$ ipython --no-banner

In [1]: import numpy as np

In [2]: np.set_printoptions(precision=2, suppress=True, linewidth=120, legacy="1.25")

In [3]: E = np.load("arr.npy")

In [4]: print(E)
[[ 16  24  16  24   8  24   8]
 [-14 -21 -14 -21  -7 -21  -7]
 [ -2  -3  -2  -3  -1  -3  -1]
 [ 10  15  10  15   5  15   5]
 [  4   6   4   6   2   6   2]
 [  8  12   8  12   4  12   4]
 [-18 -27 -18 -27  -9 -27  -9]
 [-12 -18 -12 -18  -6 -18  -6]
 [  2   3   2   3   1   3   1]
 [  0   0   0   0   0   0   0]
 [  4   6   4   6   2   6   2]
 [-16 -24 -16 -24  -8 -24  -8]
 [-12 -18 -12 -18  -6 -18  -6]]

In [5]: x0 = np.array([0, 2, 1, 3, 0, 3, 1])

In [6]: print(E @ np.eye(7)[3])
[ 24. -21.  -3.  15.   6.  12. -27. -18.   3.   0.   6. -24. -18.]

In [7]: print(E @ (2 * x0))
[ 432 -378  -54  270  108  216 -486 -324   54    0  108 -432 -324]

In [8]: print(E @ np.ones(7))
[ 120. -105.  -15.   75.   30.   60. -135.  -90.   15.    0.   30. -120.  -90.]

In [9]: print((E * x0).sum(axis=1))
[ 216 -189  -27  135   54  108 -243 -162   27    0   54 -216 -162]

In [10]: X = np.load("dump.npy")

In [11]: print(X)
[[0 2 0 2 2 2 1 2 1 0 0 2 0 1 1 1]
 [0 0 0 2 1 1 2 2 1 2 0 1 0 1 2 0]
 [0 1 2 1 1 2 1 0 0 1 1 0 1 2 1 2]
 [2 2 2 2 0 2 0 1 0 2 1 0 2 0 1 0]
 [0 2 2 2 0 2 0 1 0 2 2 2 0 1 0 2]
 [0 1 0 1 0 0 1 2 1 0 0 2 1 0 0 2]
 [2 2 0 1 2 0 0 0 1 1 0 0 1 2 1 2]
 [2 0 0 1 2 2 2 1 0 2 1 2 2 0 1 1]
 [2 1 0 2 1 0 1 1 1 0 2 0 2 2 1 0]
 [0 1 1 1 1 0 1 2 2 2 2 1 2 2 1 2]
 [1 2 1 1 0 1 1 2 1 2 0 0 1 2 0 1]
 [2 0 0 1 0 1 0 1 2 1 2 1 0 2 0 0]
 [0 2 0 0 0 1 1 2 1 1 2 2 1 2 0 0]
 [1 0 2 1 2 0 2 0 0 2 1 1 1 2 2 1]
 [0 1 2 2 2 0 2 0 0 2 0 2 1 0 2 2]
 [0 2 1 2 2 0 1 2 1 2 2 1 0 0 1 1]]

In [12]: B = X / np.sqrt((X ** 2).mean(axis=1, keepdims=True))

In [13]: print(np.linalg.matrix_rank(B) == np.linalg.matrix_rank(X))
True

In [14]: print(np.linalg.matrix_rank(X - X.mean(axis=1, keepdims=True)))
15

In [15]: print(B[2])
[0.   0.82 1.63 0.82 0.82 1.63 0.82 0.   0.   0.82 0.82 0.   0.82 1.63 0.82 1.63]

In [16]: blk = np.stack([X, 2 * X, X[::-1]])

In [17]: print(np.linalg.matrix_rank(blk))
[16 16 16]

In [18]: print(blk.shape)
(3, 16, 16)

In [19]: data = np.loadtxt("m.csv", delimiter=",")

In [20]: print(data)
[[ 1.8  0.9 -1.6  2.5 -1.1  3.   0.9 -1.   1.3  0. ]
 [ 0.7 -0.9 -1.7  0.4  0.   0.   0.2  0.1  0.6 -0.4]
 [ 1.  -1.  -0.1  0.1  0.5 -1.  -2.1 -0.1  0.  -1.2]
 [-0.8  0.9  0.8 -0.2 -1.5  1.  -0.1  0.7 -0.8 -0.8]
 [-1.1 -0.5  0.3 -2.4  0.8 -5.   0.3 -0.5  1.5 -0.2]
 [-1.1 -0.2 -0.3  0.4  1.5  7.5 -1.3 -0.8  0.6 -0.5]
 [-0.5  0.2  0.6 -0.5 -0.5 -6.   0.8 -1.8 -0.9  0.5]
 [-0.5  1.   0.  -2.2 -0.3 -4.5 -0.4  1.  -0.2  0.6]
 [-2.   0.6 -1.  -1.8  0.5  0.   1.3 -0.1  1.5 -1. ]
 [-1.7  2.1 -0.5 -0.1  0.2  2.  -0.3 -1.4  1.6 -1.2]
 [ 2.1 -1.9  0.8  0.3 -0.1 12.5  0.3  1.8  0.8 -1.3]
 [ 1.7  0.7  1.1  1.4  0.  -1.  -0.2 -1.4  0.5  0.5]
 [ 2.1 -0.1  0.3  1.8 -1.1 -3.5 -1.6  1.1  1.7  0.1]
 [-0.4 -2.  -0.6  0.1 -0.4 -2.5  0.4  0.  -2.  -1.7]
 [-0.3  1.3 -0.5  0.1  0.6  3.5 -1.2 -0.5 -0.8  0.5]
 [ 0.1  0.1 -0.3 -2.6  0.8  1.5 -0.1  0.8 -1.   0.8]]

In [21]: ang = np.radians(30)

In [22]: r_ = np.eye(10)

In [23]: r_[0, 0] = r_[6, 6] = np.cos(ang)

In [24]: r_[0, 6], r_[6, 0] = -np.sin(ang), np.sin(ang)

In [25]: print(r_)
[[ 0.87  0.    0.    0.    0.    0.   -0.5   0.    0.    0.  ]
 [ 0.    1.    0.    0.    0.    0.    0.    0.    0.    0.  ]
 [ 0.    0.    1.    0.    0.    0.    0.    0.    0.    0.  ]
 [ 0.    0.    0.    1.    0.    0.    0.    0.    0.    0.  ]
 [ 0.    0.    0.    0.    1.    0.    0.    0.    0.    0.  ]
 [ 0.    0.    0.    0.    0.    1.    0.    0.    0.    0.  ]
 [ 0.5   0.    0.    0.    0.    0.    0.87  0.    0.    0.  ]
 [ 0.    0.    0.    0.    0.    0.    0.    1.    0.    0.  ]
 [ 0.    0.    0.    0.    0.    0.    0.    0.    1.    0.  ]
 [ 0.    0.    0.    0.    0.    0.    0.    0.    0.    1.  ]]

In [26]: B = data @ r_.T

In [27]: print(np.allclose(np.linalg.norm(data, axis=1), np.linalg.norm(B, axis=1)))
True

In [28]: print(np.allclose(data @ data.T, B @ B.T))
True

In [29]: print(np.linalg.svd(data, compute_uv=False), np.linalg.svd(B, compute_uv=False))
[18.72  7.08  5.63  4.27  4.13  3.77  3.14  2.9   1.84  0.71] [18.72  7.08  5.63  4.27  4.13  3.77  3.14  2.9   1.84  0.71]
